$ python -q
>>> import numpy as np
>>> from numpy import linalg as LA
>>> np.set_printoptions(precision=2, suppress=True, linewidth=100)
>>> def rd(a):
...     return np.round(a, 2) + 0
... 
>>> Y = np.array([[3, 1, 1], [0, 0, 1], [2, 0, 3]])
>>> arr = np.triu(Y)
>>> arr
array([[3, 1, 1],
       [0, 0, 1],
       [0, 0, 3]])
>>> rk = LA.matrix_rank(arr)
>>> rk
np.int64(2)
>>> ns = LA.svd(arr)[2][rk:].T
>>> ns.shape
(3, 1)
>>> np.allclose(arr @ ns, 0)
True
>>> print([int(LA.matrix_rank(arr[:i])) for i in range(1, len(arr) + 1)])
[1, 2, 2]
>>> [int(LA.matrix_rank(np.delete(arr, i, axis=0))) for i in range(3)]
[1, 2, 2]
>>> left, s, VT = LA.svd(arr)
>>> evecs = VT[:(s > 1e-8).sum()]
>>> rng = np.random.default_rng(554)
>>> x = arr[0] + 4 * arr[2] + rng.integers(2) * np.eye(3)[2]
>>> print(x)
[ 3.  1. 14.]
>>> rd(np.diag(evecs.T @ evecs))
array([0.9, 0.1, 1. ])
>>> np.allclose(evecs.T @ evecs @ x, x)
True
>>> left, s, VT = LA.svd(arr)
>>> np.argmax(s[:-1] / (s[1:] + 1e-6)) + 1
np.int64(2)
>>> rd(s)
array([3.7, 2.7, 0. ])
>>> Y = left[:, :2] @ np.diag(s[:2]) @ VT[:2]
>>> rd(Y)
array([[3., 1., 1.],
       [0., 0., 1.],
       [0., 0., 3.]])
>>> print(rd(LA.norm(arr - Y, 2)), rd(s[2]))
0.0 0.0
